$ ipython --no-banner

In [1]: import numpy as np

In [2]: from numpy import linalg as LA

In [3]: np.set_printoptions(precision=2, suppress=True, linewidth=140, sign=" ")

In [4]: B = np.array([[1, 3, -1, 2], [-2, 3, 0, 1], [0, 0, 1, -2], [-2, 1, 0, -1]])

In [5]: J = B - B.T

In [6]: J
Out[6]: 
array([[ 0,  5, -1,  4],
       [-5,  0,  0,  0],
       [ 1,  0,  0, -2],
       [-4,  0,  2,  0]])

In [7]: rng = np.random.default_rng(808)

In [8]: labels = rng.permutation(4)

In [9]: labels
Out[9]: array([ 3,  2,  0,  1])

In [10]: B = J[labels][:, labels]

In [11]: np.diag(B)
Out[11]: array([ 0,  0,  0,  0])

In [12]: np.sort(np.abs(LA.eigvals(B)))
Out[12]: array([ 1.51,  1.51,  6.61,  6.61])

In [13]: np.trace(B)
Out[13]: np.int64(0)

In [14]: np.allclose(B, J)
Out[14]: False

In [15]: B = np.array([[5, 3, 1], [3, 2, 4]])

In [16]: basis = np.kron(B, J)

In [17]: basis
Out[17]: 
array([[  0,  25,  -5,  20,   0,  15,  -3,  12,   0,   5,  -1,   4],
       [-25,   0,   0,   0, -15,   0,   0,   0,  -5,   0,   0,   0],
       [  5,   0,   0, -10,   3,   0,   0,  -6,   1,   0,   0,  -2],
       [-20,   0,  10,   0, -12,   0,   6,   0,  -4,   0,   2,   0],
       [  0,  15,  -3,  12,   0,  10,  -2,   8,   0,  20,  -4,  16],
       [-15,   0,   0,   0, -10,   0,   0,   0, -20,   0,   0,   0],
       [  3,   0,   0,  -6,   2,   0,   0,  -4,   4,   0,   0,  -8],
       [-12,   0,   6,   0,  -8,   0,   4,   0, -16,   0,   8,   0]])

In [18]: np.round(LA.norm(basis, 2), 2), round(float(LA.norm(B, 2) * LA.norm(J, 2)), 2)
Out[18]: (np.float64(49.99), 49.99)

In [19]: mat = np.array([[-1, -1, 2, -2, 1], [-3, -3, 6, -6, 3], [-3, -3, 6, -6, 3]])

In [20]: mat
Out[20]: 
array([[-1, -1,  2, -2,  1],
       [-3, -3,  6, -6,  3],
       [-3, -3,  6, -6,  3]])

In [21]: rk = LA.matrix_rank(mat)

In [22]: rk
Out[22]: np.int64(1)

In [23]: null = LA.svd(mat)[2][rk:].T

In [24]: LA.matrix_rank(mat.T @ mat), LA.matrix_rank(mat @ mat.T)
Out[24]: (np.int64(1), np.int64(1))

In [25]: [int(LA.matrix_rank(np.delete(mat, i, axis=0))) for i in range(3)]
Out[25]: [1, 1, 1]

In [26]: B = np.array([[-2, -1, 1], [0, -2, -2]])

In [27]: basis = np.kron(B, mat)

In [28]: basis.shape
Out[28]: (6, 15)

In [29]: B = np.array([[-1, 1], [1, 3], [-4, 0], [-3, 2], [5, -1]])

In [30]: np.einsum("ik,kj->ij", mat, B)
Out[30]: 
array([[  3,  -9],
       [  9, -27],
       [  9, -27]])

In [31]: np.einsum("ij,ij->i", mat, mat)
Out[31]: array([ 11,  99,  99])

In [32]: LA.matrix_rank(mat @ B)
Out[32]: np.int64(1)

In [33]: LA.matrix_rank(np.vstack([mat, B.T]))
Out[33]: np.int64(3)

In [34]: np.vstack([mat, B.T]).shape
Out[34]: (5, 5)

In [35]: U, sv, vt = LA.svd(mat)

In [36]: vecs = vt[:(sv > 1e-8).sum()]

In [37]: vec = mat[1] + -1 * mat[0] + rng.integers(2) * np.eye(5)[4]

In [38]: vec
Out[38]: array([-2., -2.,  4., -4.,  2.])

In [39]: LA.matrix_rank(np.vstack([mat, vec]))
Out[39]: np.int64(1)

In [40]: np.allclose(vecs.T @ vecs @ vec, vec)
Out[40]: True

In [41]: U, sv, vt = LA.svd(mat)

In [42]: sv.round(2) + 0
Out[42]: array([ 14.46,   0.  ,   0.  ])

In [43]: B = U[:, :1] @ np.diag(sv[:1]) @ vt[:1]

In [44]: LA.matrix_rank(mat, rtol=0.05)
Out[44]: np.int64(1)

In [45]: B
Out[45]: 
array([[-1., -1.,  2., -2.,  1.],
       [-3., -3.,  6., -6.,  3.],
       [-3., -3.,  6., -6.,  3.]])

In [46]: np.round(LA.norm(mat - B) / LA.norm(mat), 2)
Out[46]: np.float64(0.0)

In [47]: LA.matrix_rank(B)
Out[47]: np.int64(1)

In [48]: np.round(np.abs(mat - B).max(), 2)
Out[48]: np.float64(0.0)

In [49]: A = np.loadtxt("data.csv", delimiter=",")

In [50]: A
Out[50]: 
array([[ 1.,  3., -2.],
       [ 2.,  0.,  1.],
       [ 2., -1., -3.],
       [ 0., -2., -1.],
       [11.,  3.,  3.]])

In [51]: B = np.c_[A[:, :1] @ np.array([[-6]]), np.array([2, 1, -3, 2, 1])]

In [52]: B
Out[52]: 
array([[ -6.,   2.],
       [-12.,   1.],
       [-12.,  -3.],
       [  0.,   2.],
       [-66.,   1.]])

In [53]: LA.matrix_rank(B)
Out[53]: np.int64(2)

In [54]: LA.norm(LA.qr(A)[0].T @ B, axis=0) ** 2 / ((B ** 2).sum(axis=0) + 1e-12)
Out[54]: array([ 1.  ,  0.22])

In [55]: np.round(LA.norm(B - A @ LA.lstsq(A, B)[0], axis=0), 2) + 0
Out[55]: array([ 0.  ,  3.86])

In [56]: vec = np.array([4, 1, 3])

In [57]: target = A @ vec

In [58]: b, lr = np.zeros(3), 1 / LA.norm(A, 2) ** 2

In [59]: for i in range(3):
    ...:     b -= lr * A.T @ (A @ b - target)
    ...:     if i % 1 == 0: print(i, round(LA.norm(A @ b - target), 2))
    ...: 
0 7.38
1 6.5
2 5.72

In [60]: b
Out[60]: array([ 4.26,  1.2 ,  1.67])

In [61]: np.round(LA.cond(A), 2)
Out[61]: np.float64(3.34)

In [62]: B = np.array([[0, 2], [-2, -1]])

In [63]: basis = np.kron(B, A)

In [64]: LA.matrix_rank(basis)
Out[64]: np.int64(6)

In [65]: basis
Out[65]: 
array([[  0.,   0.,  -0.,   2.,   6.,  -4.],
       [  0.,   0.,   0.,   4.,   0.,   2.],
       [  0.,  -0.,  -0.,   4.,  -2.,  -6.],
       [  0.,  -0.,  -0.,   0.,  -4.,  -2.],
       [  0.,   0.,   0.,  22.,   6.,   6.],
       [ -2.,  -6.,   4.,  -1.,  -3.,   2.],
       [ -4.,  -0.,  -2.,  -2.,  -0.,  -1.],
       [ -4.,   2.,   6.,  -2.,   1.,   3.],
       [ -0.,   4.,   2.,  -0.,   2.,   1.],
       [-22.,  -6.,  -6., -11.,  -3.,  -3.]])

In [66]: m1 = np.load("mat.npy")

In [67]: m1
Out[67]: 
array([[  0,   0,  -1,   0,   0,  -9],
       [  0,   0,   2,   0,   0,  18],
       [ -2,  -1,   2, -18,  -9,  18],
       [  0,   0,  -6,   0,   0,   0],
       [  0,   0,  12,   0,   0,   0],
       [-12,  -6,  12,   0,   0,   0]])

In [68]: U, sv, vt = LA.svd(m1)

In [69]: vecs = vt[:(sv > 1e-8).sum()]

In [70]: vec = m1[3] + 5 * m1[2] + rng.integers(2) * np.eye(6)[2]

In [71]: vec
Out[71]: array([-10.,  -5.,   4., -90., -45.,  90.])

In [72]: LA.matrix_rank(np.vstack([m1, vec]))
Out[72]: np.int64(4)

In [73]: round(LA.norm(vec - vecs.T @ vecs @ vec), 2)
Out[73]: np.float64(0.0)
